% python3 -q
>>> import numpy as np
>>> np.set_printoptions(suppress=True, linewidth=160)
>>> data = np.load("case7.npy")
>>> data
array([[2., 1., 0., 0., 0., 0., 0., 0., 0., 0., 0.],
       [0., 2., 1., 0., 0., 0., 0., 0., 0., 0., 0.],
       [0., 0., 2., 1., 0., 0., 0., 0., 0., 0., 0.],
       [0., 0., 0., 2., 1., 0., 0., 0., 0., 0., 0.],
       [0., 0., 0., 0., 2., 1., 0., 0., 0., 0., 0.],
       [0., 0., 0., 0., 0., 2., 1., 0., 0., 0., 0.],
       [0., 0., 0., 0., 0., 0., 2., 1., 0., 0., 0.],
       [0., 0., 0., 0., 0., 0., 0., 2., 1., 0., 0.],
       [0., 0., 0., 0., 0., 0., 0., 0., 2., 1., 0.],
       [0., 0., 0., 0., 0., 0., 0., 0., 0., 2., 1.],
       [0., 0., 0., 0., 0., 0., 0., 0., 0., 0., 2.]])
>>> # triangular, det is the product of the diagonal
>>> r0 = np.array([1, 3, 1, -2, 3, -3, 0, 2, -1, -2, 1])
>>> B = data + np.outer(r0, np.eye(11)[10])
>>> np.round(np.linalg.det(B) / np.linalg.det(data), 3), round(1 + np.linalg.solve(data, r0)[10], 3)
(np.float64(1.5), np.float64(1.5))
>>> np.linalg.matrix_rank(np.linalg.inv(B) - np.linalg.inv(data), tol=1e-8)
np.int64(1)
>>> B
array([[ 2.,  1.,  0.,  0.,  0.,  0.,  0.,  0.,  0.,  0.,  1.],
       [ 0.,  2.,  1.,  0.,  0.,  0.,  0.,  0.,  0.,  0.,  3.],
       [ 0.,  0.,  2.,  1.,  0.,  0.,  0.,  0.,  0.,  0.,  1.],
       [ 0.,  0.,  0.,  2.,  1.,  0.,  0.,  0.,  0.,  0., -2.],
       [ 0.,  0.,  0.,  0.,  2.,  1.,  0.,  0.,  0.,  0.,  3.],
       [ 0.,  0.,  0.,  0.,  0.,  2.,  1.,  0.,  0.,  0., -3.],
       [ 0.,  0.,  0.,  0.,  0.,  0.,  2.,  1.,  0.,  0.,  0.],
       [ 0.,  0.,  0.,  0.,  0.,  0.,  0.,  2.,  1.,  0.,  2.],
       [ 0.,  0.,  0.,  0.,  0.,  0.,  0.,  0.,  2.,  1., -1.],
       [ 0.,  0.,  0.,  0.,  0.,  0.,  0.,  0.,  0.,  2., -1.],
       [ 0.,  0.,  0.,  0.,  0.,  0.,  0.,  0.,  0.,  0.,  3.]])
>>> mat = np.load("run9.npy")
>>> mat
array([[1.   , 0.5  , 0.25 , 0.125, 0.062, 0.031, 0.016, 0.008, 0.004, 0.002],
       [0.5  , 1.   , 0.5  , 0.25 , 0.125, 0.062, 0.031, 0.016, 0.008, 0.004],
       [0.25 , 0.5  , 1.   , 0.5  , 0.25 , 0.125, 0.062, 0.031, 0.016, 0.008],
       [0.125, 0.25 , 0.5  , 1.   , 0.5  , 0.25 , 0.125, 0.062, 0.031, 0.016],
       [0.062, 0.125, 0.25 , 0.5  , 1.   , 0.5  , 0.25 , 0.125, 0.062, 0.031],
       [0.031, 0.062, 0.125, 0.25 , 0.5  , 1.   , 0.5  , 0.25 , 0.125, 0.062],
       [0.016, 0.031, 0.062, 0.125, 0.25 , 0.5  , 1.   , 0.5  , 0.25 , 0.125],
       [0.008, 0.016, 0.031, 0.062, 0.125, 0.25 , 0.5  , 1.   , 0.5  , 0.25 ],
       [0.004, 0.008, 0.016, 0.031, 0.062, 0.125, 0.25 , 0.5  , 1.   , 0.5  ],
       [0.002, 0.004, 0.008, 0.016, 0.031, 0.062, 0.125, 0.25 , 0.5  , 1.   ]])
>>> r0 = np.array([-2, 2, -1])
>>> np.round(np.cross(mat[8, :3], mat[6, :3]), 3) + 0
array([0., 0., 0.])
>>> ev, evecs = np.linalg.eigh(mat)
>>> np.round(np.linalg.eigvalsh(mat + -2 * np.eye(10)), 3)
array([-1.66 , -1.638, -1.597, -1.531, -1.428, -1.264, -1.   , -0.583,  0.019,  0.682])
>>> np.abs(evecs[:, -1]).round(6).argmax()
np.int64(4)
>>> np.round(evecs.T @ mat @ evecs, 3) + 0
array([[0.34 , 0.   , 0.   , 0.   , 0.   , 0.   , 0.   , 0.   , 0.   , 0.   ],
       [0.   , 0.362, 0.   , 0.   , 0.   , 0.   , 0.   , 0.   , 0.   , 0.   ],
       [0.   , 0.   , 0.403, 0.   , 0.   , 0.   , 0.   , 0.   , 0.   , 0.   ],
       [0.   , 0.   , 0.   , 0.469, 0.   , 0.   , 0.   , 0.   , 0.   , 0.   ],
       [0.   , 0.   , 0.   , 0.   , 0.572, 0.   , 0.   , 0.   , 0.   , 0.   ],
       [0.   , 0.   , 0.   , 0.   , 0.   , 0.736, 0.   , 0.   , 0.   , 0.   ],
       [0.   , 0.   , 0.   , 0.   , 0.   , 0.   , 1.   , 0.   , 0.   , 0.   ],
       [0.   , 0.   , 0.   , 0.   , 0.   , 0.   , 0.   , 1.417, 0.   , 0.   ],
       [0.   , 0.   , 0.   , 0.   , 0.   , 0.   , 0.   , 0.   , 2.019, 0.   ],
       [0.   , 0.   , 0.   , 0.   , 0.   , 0.   , 0.   , 0.   , 0.   , 2.682]])
>>> ev.round(3)
array([0.34 , 0.362, 0.403, 0.469, 0.572, 0.736, 1.   , 1.417, 2.019, 2.682])
>>> (ev > 1e-8).sum(), (ev < -1e-8).sum()
(np.int64(10), np.int64(0))
>>> np.round(np.linalg.svd(mat, compute_uv=False), 3)
array([2.682, 2.019, 1.417, 1.   , 0.736, 0.572, 0.469, 0.403, 0.362, 0.34 ])
>>> r0, g = mat[2], mat[0]
>>> round(r0 @ r0, 3)
np.float64(1.646)
>>> pr = (r0 @ g) / (r0 @ r0) * r0
>>> pr.round(3)
array([0.127, 0.253, 0.506, 0.253, 0.127, 0.063, 0.031, 0.016, 0.008, 0.004])
>>> np.round(np.outer(r0, g), 3) + 0
array([[0.25 , 0.125, 0.062, 0.031, 0.016, 0.008, 0.004, 0.002, 0.001, 0.   ],
       [0.5  , 0.25 , 0.125, 0.062, 0.031, 0.016, 0.008, 0.004, 0.002, 0.001],
       [1.   , 0.5  , 0.25 , 0.125, 0.062, 0.031, 0.016, 0.008, 0.004, 0.002],
       [0.5  , 0.25 , 0.125, 0.062, 0.031, 0.016, 0.008, 0.004, 0.002, 0.001],
       [0.25 , 0.125, 0.062, 0.031, 0.016, 0.008, 0.004, 0.002, 0.001, 0.   ],
       [0.125, 0.062, 0.031, 0.016, 0.008, 0.004, 0.002, 0.001, 0.   , 0.   ],
       [0.062, 0.031, 0.016, 0.008, 0.004, 0.002, 0.001, 0.   , 0.   , 0.   ],
       [0.031, 0.016, 0.008, 0.004, 0.002, 0.001, 0.   , 0.   , 0.   , 0.   ],
       [0.016, 0.008, 0.004, 0.002, 0.001, 0.   , 0.   , 0.   , 0.   , 0.   ],
       [0.008, 0.004, 0.002, 0.001, 0.   , 0.   , 0.   , 0.   , 0.   , 0.   ]])
>>> (g - pr) @ r0
np.float64(0.0)
>>> np.linalg.matrix_rank(np.outer(r0, g))
np.int64(1)
>>> x = np.ones(10)
>>> for _ in range(3):
...     x = mat @ x
...     x /= np.linalg.norm(x)
...     print(round(x @ mat @ x, 3))
... 
2.662
2.677
2.681
>>> x.round(3)
array([0.196, 0.274, 0.33 , 0.365, 0.381, 0.381, 0.365, 0.33 , 0.274, 0.196])
>>> E = np.loadtxt("a.csv", delimiter=",")
>>> E.round(3)
array([[ 0.654,  0.103,  0.061, -0.01 ,  0.124, -0.181,  0.405],
       [ 0.103,  0.769, -0.389, -0.074, -0.1  , -0.006, -0.023],
       [ 0.061, -0.389,  0.305, -0.141, -0.139, -0.079,  0.109],
       [-0.01 , -0.074, -0.141,  0.97 , -0.021, -0.028,  0.049],
       [ 0.124, -0.1  , -0.139, -0.021,  0.936,  0.046, -0.114],
       [-0.181, -0.006, -0.079, -0.028,  0.046,  0.888,  0.241],
       [ 0.405, -0.023,  0.109,  0.049, -0.114,  0.241,  0.479]])
>>> # null space of dimension 2
>>> B = E / np.linalg.norm(E, axis=1, keepdims=True)
>>> G = B @ B.T
>>> np.argwhere(np.triu(np.abs(G) > 0.95, 1))
array([], shape=(0, 2), dtype=int64)
>>> (G - 2 * np.eye(7)).round(6).argmax(axis=1)
array([6, 0, 6, 6, 0, 6, 0])
>>> (np.abs(G) > 0.9).astype(int)
array([[1, 0, 0, 0, 0, 0, 0],
       [0, 1, 0, 0, 0, 0, 0],
       [0, 0, 1, 0, 0, 0, 0],
       [0, 0, 0, 1, 0, 0, 0],
       [0, 0, 0, 0, 1, 0, 0],
       [0, 0, 0, 0, 0, 1, 0],
       [0, 0, 0, 0, 0, 0, 1]])
>>> W1 = np.array([[0, 2, 3, -2, -1],
...     [3, 1, -2, 2, -2],
...     [3, -3, -1, 2, -3],
...     [-2, -3, -1, 3, 2],
...     [-1, 0, 0, 0, -3],
...     [0, 0, 1, 2, 3],
...     [2, 3, 0, 0, 1]])
>>> coef = np.array([3, 1, 0, -3, -1])
>>> H = np.maximum(E @ W1 + coef, 0)
>>> (H > 0).astype(int)
array([[1, 1, 1, 0, 0],
       [1, 1, 0, 0, 0],
       [1, 1, 1, 0, 0],
       [1, 0, 0, 0, 1],
       [1, 1, 1, 0, 0],
       [1, 1, 1, 0, 1],
       [1, 1, 1, 0, 0]])
>>> np.linalg.matrix_rank(H)
np.int64(4)
>>> basis = np.array([[-1, 2, 0], [1, 1, 3], [-1, -3, -2], [-2, -2, -2], [1, -3, 1]])
>>> (H @ basis).round(6).argmax(axis=1)
array([2, 1, 1, 2, 2, 2, 1])
>>> W1 @ basis
array([[  2,   0,   3],
       [ -6,  15,   1],
       [-12,  11, -14],
       [ -4, -16, -11],
       [ -2,   7,  -3],
       [ -2, -16,  -3],
       [  2,   4,  10]])
>>> K = np.array([[3, 6, 2, 1],
...     [3, 6, 2, 1],
...     [0, 0, 0, 0],
...     [9, 18, 6, 3],
...     [-6, -12, -4, -2],
...     [0, 0, 0, 0],
...     [3, 6, 2, 1],
...     [-3, -6, -2, -1],
...     [3, 6, 2, 1],
...     [-3, -6, -2, -1]])
>>> K
array([[  3,   6,   2,   1],
       [  3,   6,   2,   1],
       [  0,   0,   0,   0],
       [  9,  18,   6,   3],
       [ -6, -12,  -4,  -2],
       [  0,   0,   0,   0],
       [  3,   6,   2,   1],
       [ -3,  -6,  -2,  -1],
       [  3,   6,   2,   1],
       [ -3,  -6,  -2,  -1]])
>>> # row 1 repeats row 0
>>> def softmax(z):
...     e = np.exp(z - z.max(axis=-1, keepdims=True))
...     return e / e.sum(axis=-1, keepdims=True)
... 
>>> np.round(softmax(K[4]), 3) + 0
array([0.016, 0.   , 0.117, 0.867])
>>> np.round(softmax(K[4] + -3), 3) + 0
array([0.016, 0.   , 0.117, 0.867])
>>> np.round(softmax(K).sum(axis=1), 3)
array([1., 1., 1., 1., 1., 1., 1., 1., 1., 1.])
>>> scores = K @ K.T / np.sqrt(4)
>>> np.round(softmax(scores), 3) + 0
array([[0. , 0. , 0. , 1. , 0. , 0. , 0. , 0. , 0. , 0. ],
       [0. , 0. , 0. , 1. , 0. , 0. , 0. , 0. , 0. , 0. ],
       [0.1, 0.1, 0.1, 0.1, 0.1, 0.1, 0.1, 0.1, 0.1, 0.1],
       [0. , 0. , 0. , 1. , 0. , 0. , 0. , 0. , 0. , 0. ],
       [0. , 0. , 0. , 0. , 1. , 0. , 0. , 0. , 0. , 0. ],
       [0.1, 0.1, 0.1, 0.1, 0.1, 0.1, 0.1, 0.1, 0.1, 0.1],
       [0. , 0. , 0. , 1. , 0. , 0. , 0. , 0. , 0. , 0. ],
       [0. , 0. , 0. , 0. , 1. , 0. , 0. , 0. , 0. , 0. ],
       [0. , 0. , 0. , 1. , 0. , 0. , 0. , 0. , 0. , 0. ],
       [0. , 0. , 0. , 0. , 1. , 0. , 0. , 0. , 0. , 0. ]])
>>> np.round(softmax(scores + np.triu(np.full(scores.shape, -np.inf), 1)), 3) + 0
array([[1.   , 0.   , 0.   , 0.   , 0.   , 0.   , 0.   , 0.   , 0.   , 0.   ],
       [0.5  , 0.5  , 0.   , 0.   , 0.   , 0.   , 0.   , 0.   , 0.   , 0.   ],
       [0.333, 0.333, 0.333, 0.   , 0.   , 0.   , 0.   , 0.   , 0.   , 0.   ],
       [0.   , 0.   , 0.   , 1.   , 0.   , 0.   , 0.   , 0.   , 0.   , 0.   ],
       [0.   , 0.   , 0.   , 0.   , 1.   , 0.   , 0.   , 0.   , 0.   , 0.   ],
       [0.167, 0.167, 0.167, 0.167, 0.167, 0.167, 0.   , 0.   , 0.   , 0.   ],
       [0.   , 0.   , 0.   , 1.   , 0.   , 0.   , 0.   , 0.   , 0.   , 0.   ],
       [0.   , 0.   , 0.   , 0.   , 1.   , 0.   , 0.   , 0.   , 0.   , 0.   ],
       [0.   , 0.   , 0.   , 1.   , 0.   , 0.   , 0.   , 0.   , 0.   , 0.   ],
       [0.   , 0.   , 0.   , 0.   , 1.   , 0.   , 0.   , 0.   , 0.   , 0.   ]])
>>> softmax(scores).round(6).argmax(axis=1)
array([3, 3, 0, 3, 4, 0, 3, 4, 3, 4])
>>> round(np.linalg.norm(K, "nuc"), 3)
np.float64(30.822)
>>> rank = np.linalg.matrix_rank(K)
>>> rank
np.int64(1)
>>> N = np.linalg.svd(K)[2][rank:].T
>>> N.shape
(4, 3)
>>> np.round(N @ N.T, 3)
array([[ 0.82, -0.36, -0.12, -0.06],
       [-0.36,  0.28, -0.24, -0.12],
       [-0.12, -0.24,  0.92, -0.04],
       [-0.06, -0.12, -0.04,  0.98]])
>>> np.allclose(K @ N, 0)
True
>>> idx = K[:, 1] > np.median(K[:, 1])
>>> r0 = K[idx].mean(axis=0) - K[~idx].mean(axis=0)
>>> ((K - K.mean(axis=0)) @ r0 > 0).astype(int)
array([1, 1, 0, 1, 0, 0, 1, 0, 1, 0])
>>> (((K - K.mean(axis=0)) @ r0 > 0) == idx).mean()
np.float64(1.0)
>>> B = np.array([[9, 6, 8, 9, 9, 6, 7, 4, 7, 0, 7],
...     [0, 6, 2, 6, 6, 9, 8, 3, 3, 8, 1],
...     [7, 8, 2, 9, 6, 8, 6, 6, 8, 2, 8],
...     [8, 3, 4, 0, 0, 8, 6, 4, 7, 0, 1],
...     [9, 2, 4, 2, 9, 4, 0, 1, 8, 3, 8],
...     [8, 0, 2, 4, 5, 6, 8, 1, 1, 7, 4],
...     [9, 7, 4, 4, 0, 8, 4, 1, 3, 9, 4],
...     [2, 3, 2, 8, 7, 9, 7, 7, 6, 8, 2],
...     [6, 0, 4, 9, 2, 8, 5, 8, 9, 9, 9],
...     [6, 0, 3, 9, 7, 3, 4, 9, 3, 7, 9],
...     [1, 4, 9, 7, 5, 3, 5, 9, 2, 4, 7]])
>>> J = B - B.T
>>> J
array([[ 0,  6,  1,  1,  0, -2, -2,  2,  1, -6,  6],
       [-6,  0, -6,  3,  4,  9,  1,  0,  3,  8, -3],
       [-1,  6,  0,  5,  2,  6,  2,  4,  4, -1, -1],
       [-1, -3, -5,  0, -2,  4,  2, -4, -2, -9, -6],
       [ 0, -4, -2,  2,  0, -1,  0, -6,  6, -4,  3],
       [ 2, -9, -6, -4,  1,  0,  0, -8, -7,  4,  1],
       [ 2, -1, -2, -2,  0,  0,  0, -6, -2,  5, -1],
       [-2,  0, -4,  4,  6,  8,  6,  0, -2, -1, -7],
       [-1, -3, -4,  2, -6,  7,  2,  2,  0,  6,  7],
       [ 6, -8,  1,  9,  4, -4, -5,  1, -6,  0,  5],
       [-6,  3,  1,  6, -3, -1,  1,  7, -7, -5,  0]])
>>> np.linalg.matrix_power(J, 4)
array([[ 48464, -50116,  15300, -19454,  -3680, -64065, -34342, -36188, -22802,   3560,  37429],
       [-50116, 127633,  48763,  21817,  -9848,  16655,  18009,  94387,  54590, -52331, -17599],
       [ 15300,  48763,  67356,   3535, -17316, -72915, -30673,  48717,   8356, -47393,  37170],
       [-19454,  21817,   3535,  60097,  11542,  24878,   6133,  50777,  -7758, -19648,   2377],
       [ -3680,  -9848, -17316,  11542,  24350,  25398,   9864,  -9579,  -1334,  12427, -23824],
       [-64065,  16655, -72915,  24878,  25398, 139775,  63302,   3398,  26794,  49559, -68845],
       [-34342,  18009, -30673,   6133,   9864,  63302,  33724,   3203,  13867,   8300, -43065],
       [-36188,  94387,  48717,  50777,  -9579,   3398,   3203, 104063,  18691, -42227,  10627],
       [-22802,  54590,   8356,  -7758,  -1334,  26794,  13867,  18691,  59070,     28, -10134],
       [  3560, -52331, -47393, -19648,  12427,  49559,   8300, -42227,     28, 111957,   3328],
       [ 37429, -17599,  37170,   2377, -23824, -68845, -43065,  10627, -10134,   3328,  77395]])
>>> np.round(np.linalg.det(J), 3)
np.float64(0.0)
>>> J @ J
array([[-123,   86,  -37,   27,  -14,  105,   60,   66,   28,   -6,  -62],
       [  86, -261,  -92,   -6,   14,  -24,  -31, -157, -104,   73,   33],
       [ -37,  -92, -140,    2,   19,  139,   54,  -94,  -22,   60,  -49],
       [  27,   -6,    2, -196,  -48,  -57,    0, -109,   30,   43,  -27],
       [ -14,   14,   19,  -48, -122,  -33,   -5,   21,   -2,  -25,   65],
       [ 105,  -24,  139,  -57,  -33, -268, -114,  -13,  -50,  -85,   99],
       [  60,  -31,   54,    0,   -5, -114,  -79,   -2,  -16,   -1,   82],
       [  66, -157,  -94, -109,   21,  -13,   -2, -226,   -3,   41,  -31],
       [  28, -104,  -22,   30,   -2,  -50,  -16,   -3, -208,   -7,   -2],
       [  -6,   73,   60,   43,  -25,  -85,   -1,   41,   -7, -301,  -31],
       [ -62,   33,  -49,  -27,   65,   99,   82,  -31,   -2,  -31, -216]])
